>>> import numpy as np
>>> import numpy.linalg as la
>>> np.set_printoptions(precision=1, suppress=True, linewidth=100)
>>> rnd = lambda a: np.round(a, 1) + 0
>>> mat = np.array([[1.9, 9.6, 8.9],
...     [-6.4, 7.1, 0.6],
...     [2.1, 10.9, 9.1],
...     [3.1, 11.6, 10.1],
...     [0.1, 8.8, 7.1],
...     [3.7, 10.9, 10.7],
...     [-3.4, 7.3, 3.6],
...     [-0.8, 8.3, 6.2],
...     [0.4, 8.5, 7.4],
...     [-0.1, 9.8, 6.9],
...     [-1.5, 9.4, 5.5],
...     [0.6, 9.1, 7.6]])
>>> basis = mat[[9, 10]].astype(float)
>>> for _ in range(5):
...     lab = la.norm(mat[:, None] - basis, axis=-1).argmin(axis=1)
...     basis = np.array([mat[lab == j].mean(axis=0) for j in range(2)])
... 
>>> lab
array([0, 1, 0, 0, 0, 0, 1, 1, 0, 0, 1, 0])
>>> np.bincount(lab)
array([8, 4])
>>> rnd(basis[1] - basis[0])
array([-4.5, -1.9, -4.5])
>>> D = la.norm(mat[:, None] - mat[None], axis=-1)
>>> rnd(la.norm(mat, axis=1))
array([13.2,  9.6, 14.4, 15.7, 11.3, 15.7,  8.8, 10.4, 11.3, 12. , 11. , 11.9])
>>> np.flatnonzero(D[2] < D.mean() / 2)
array([0, 2, 3])
>>> rnd(D[:5, :5])
array([[ 0. , 12. ,  1.3,  2.6,  2.7],
       [12. ,  0. , 12.6, 14.2,  9.3],
       [ 1.3, 12.6,  0. ,  1.6,  3.5],
       [ 2.6, 14.2,  1.6,  0. ,  5.1],
       [ 2.7,  9.3,  3.5,  5.1,  0. ]])
>>> rnd(D[2])
array([ 1.3, 12.6,  0. ,  1.6,  3.5,  2.3,  8.6,  4.9,  3.4,  3.3,  5.3,  2.8])
>>> D[2].round(6).argsort(kind="stable")[:4]
array([2, 0, 3, 5])
>>> rnd(la.norm(mat - mat.mean(axis=0), axis=1))
array([2.7, 9.3, 3.4, 5. , 0.5, 5.5, 5.2, 1.5, 1. , 0.5, 2.1, 0.9])
>>> la.matrix_rank(D ** 2)
np.int64(4)
>>> (D + 1e9 * np.eye(12)).round(6).argmin(axis=1)
array([ 2,  6,  0,  5,  8,  3, 10,  4,  4,  4,  7,  8])
>>> np.unravel_index(D.round(6).argmax(), D.shape)
(np.int64(1), np.int64(5))
>>> Xc = mat - mat.mean(axis=0)
>>> left, sigma, VT = la.svd(Xc, full_matrices=False)
>>> rnd(np.abs(VT[-1]))
array([0.7, 0. , 0.7])
>>> rnd(VT[0] * np.sign(VT[0, np.abs(VT[0]).argmax()]))
array([0.7, 0.3, 0.7])
>>> (np.sign(left[:, 0]) == np.sign(left[0, 0])).astype(int)
array([1, 0, 1, 1, 1, 1, 0, 0, 1, 1, 0, 1])
>>> rnd(sigma)
array([13.8,  2.1,  0. ])
>>> la.matrix_rank(Xc)
np.int64(2)
>>> other = np.array([[3, 2, -1, 3]])
>>> m1 = np.block([[np.zeros((1, 1)), other], [other.T, np.zeros((4, 4))]])
>>> m1
array([[ 0.,  3.,  2., -1.,  3.],
       [ 3.,  0.,  0.,  0.,  0.],
       [ 2.,  0.,  0.,  0.,  0.],
       [-1.,  0.,  0.,  0.,  0.],
       [ 3.,  0.,  0.,  0.,  0.]])
>>> left, sigma, VT = la.svd(m1)
>>> vecs = VT[:(sigma > 1e-8).sum()]
>>> rng = np.random.default_rng(898203)
>>> vec = m1[4] + 5 * m1[2] + rng.integers(2) * np.eye(5)[1]
>>> vec
array([13.,  1.,  0.,  0.,  0.])
>>> rnd(la.norm(vec - vecs.T @ vecs @ vec))
np.float64(0.8)
>>> la.matrix_rank(np.vstack([m1, vec]))
np.int64(3)
>>> np.allclose(vecs.T @ vecs @ vec, vec)
False
>>> T = np.stack([m1, 5 * m1, m1[::-1]])
>>> la.matrix_rank(T.reshape(3, -1))
np.int64(2)
>>> rnd(la.det(T))
array([0., 0., 0.])
>>> rnd(la.norm(T, axis=(1, 2)))
array([ 6.8, 33.9,  6.8])
>>> T.sum(axis=0)
array([[ 3., 18., 12., -6., 18.],
       [17.,  0.,  0.,  0.,  0.],
       [14.,  0.,  0.,  0.,  0.],
       [-3.,  0.,  0.,  0.,  0.],
       [18.,  3.,  2., -1.,  3.]])
>>> E = np.loadtxt("block12.csv", delimiter=",")
>>> rnd(E)
array([[-0.8, -0.4, -0.5, -2.7, -0.9],
       [ 0.3, -1.3, -1.8,  1. , -1.7],
       [ 0.6,  2.4,  0. ,  0. , -1.7],
       [ 1.7,  0.5, -1.8, -0.7,  1.4],
       [-2.2,  1.1, -1.5,  0.5,  0.7]])
>>> q, vecs = la.qr(E[:, :4])[0], la.qr(E[:, 4:])[0]
>>> sigma = la.svd(q.T @ vecs, compute_uv=False)
>>> rnd(la.norm(q @ q.T - vecs @ vecs.T, 2))
np.float64(1.0)
>>> vec = np.array([-2, 2, 0, -1, -1])
>>> y = E @ vec
>>> c, lr = np.zeros(5), 1 / la.norm(E, 2) ** 2
>>> for i in range(4):
...     c -= lr * E.T @ (E @ c - y)
...     if i % 1 == 0: print(i, round(la.norm(E @ c - y), 1))
... 
0 0.0
1 0.0
2 0.0
3 0.0
>>> rnd(la.cond(E))
np.float64(1.0)
>>> arr = np.vander(np.arange(4) - 3, 4, increasing=True)
>>> arr
array([[  1,  -3,   9, -27],
       [  1,  -2,   4,  -8],
       [  1,  -1,   1,  -1],
       [  1,   0,   0,   0]])
>>> # row 0 dominates
>>> vec = np.array([2, 2, 3, -2])
>>> h = np.maximum(arr @ vec, 0)
>>> arr * (h > 1e-9)[:, None]
array([[  1,  -3,   9, -27],
       [  1,  -2,   4,  -8],
       [  1,  -1,   1,  -1],
       [  1,   0,   0,   0]])
>>> np.maximum(arr @ (3 * vec), 0)
array([231,  78,  15,   6])
>>> rnd(np.tanh(arr @ vec))
array([1., 1., 1., 1.])
>>> lab = rng.permutation(4)
>>> other = arr[:, lab] * rng.choice([-1, 1], 4)
>>> other
array([[-27,  -1,   9,   3],
       [ -8,  -1,   4,   2],
       [ -1,  -1,   1,   1],
       [  0,  -1,   0,   0]])
>>> left, _, VT = la.svd(arr.T @ other)
>>> rnd(left @ VT)
array([[ 0., -1.,  0.,  0.],
       [ 0.,  0.,  0., -1.],
       [ 0.,  0.,  1.,  0.],
       [ 1.,  0.,  0.,  0.]])
>>> lab
array([3, 0, 2, 1])
>>> left, sigma, VT = la.svd(arr)
>>> np.argmax(sigma[:-1] / (sigma[1:] + 1e-6)) + 1
np.int64(1)
>>> other = left[:, :1] @ np.diag(sigma[:1]) @ VT[:1]
>>> rnd(la.norm(arr - other) / la.norm(arr))
np.float64(0.1)
>>> la.matrix_rank(other)
np.int64(1)
>>> rnd(np.abs(arr - other).max())
np.float64(1.0)
>>> K = np.load("sample17.npy")
>>> K
array([[-0.5,  0.1,  0.5],
       [ 0.9, -0.6,  0.3],
       [ 0. ,  0. ,  0.2],
       [-0.8,  0.5, -0.7],
       [ 1. , -0.6,  0.1],
       [ 0.3, -0.4,  0.9],
       [ 0.9, -0.3, -0.5],
       [-0.6,  0.3, -0.3],
       [ 0.7, -0.5,  0.8],
       [-0.6,  0.1,  0.7],
       [ 0.5, -0.1, -0.5],
       [-0.8,  0.2,  0.6],
       [-0.5,  0.1,  0.2],
       [-0.7,  0.4, -0.5],
       [ 0.6, -0.2, -0.5],
       [ 0.5, -0.3,  0.3],
       [-0.7,  0.3, -0.2],
       [-0.9,  0.5, -0.4],
       [ 0.5, -0.2,  0.2],
       [-0.2,  0.1, -0.2],
       [-0.5,  0.1,  0.4]])
>>> Xc = (K - K.mean(axis=0)) / K.std(axis=0)
>>> np.argwhere(np.abs(Xc) > 2)
array([], shape=(0, 2), dtype=int64)
>>> c = la.lstsq(np.delete(Xc, 0, axis=1), Xc[:, 0])[0]
>>> np.abs(c).argmax()
np.int64(0)
>>> rnd(c)
array([-1.1, -0.4])
>>> F = np.loadtxt("layer9.csv", delimiter=",")
>>> F
array([[ 2.,  5., -1.,  8.,  0.],
       [ 7., -6., -3., -6.,  0.],
       [-1.,  2., -9., -8.,  0.],
       [-6.,  8., -5., -6.,  0.],
       [ 0.,  0.,  0.,  0., -5.]])
>>> T = np.stack([F, -1 * F, F[::-1]])
>>> T.sum(axis=0)
array([[ 0.,  0.,  0.,  0., -5.],
       [-6.,  8., -5., -6.,  0.],
       [-1.,  2., -9., -8.,  0.],
       [ 7., -6., -3., -6.,  0.],
       [ 2.,  5., -1.,  8.,  0.]])
>>> np.einsum("bij,cij->bc", T, T)
array([[ 560., -560.,   72.],
       [-560.,  560.,  -72.],
       [  72.,  -72.,  560.]])
>>> T.shape
(3, 5, 5)
>>> rnd(la.norm(T, axis=(1, 2)))
array([23.7, 23.7, 23.7])
>>> other = F / la.norm(F, axis=1, keepdims=True)
>>> cov = other @ other.T
>>> rnd(la.norm(other, axis=1))
array([1., 1., 1., 1., 1.])
>>> rnd(cov)
array([[ 1. , -0.6, -0.4, -0.1,  0. ],
       [-0.6,  1. ,  0.4, -0.3,  0. ],
       [-0.4,  0.4,  1. ,  0.7,  0. ],
       [-0.1, -0.3,  0.7,  1. ,  0. ],
       [ 0. ,  0. ,  0. ,  0. ,  1. ]])
>>> rnd(np.degrees(np.arccos(np.clip(cov[0, 2], -1, 1))))
np.float64(113.3)
>>> np.argwhere(np.triu(np.abs(cov) > 0.95, 1))
array([], shape=(0, 2), dtype=int64)
>>> (cov - 2 * np.eye(5)).round(6).argmax(axis=1)
array([4, 2, 3, 2, 0])
>>> rnd(cov[0])
array([ 1. , -0.6, -0.4, -0.1,  0. ])
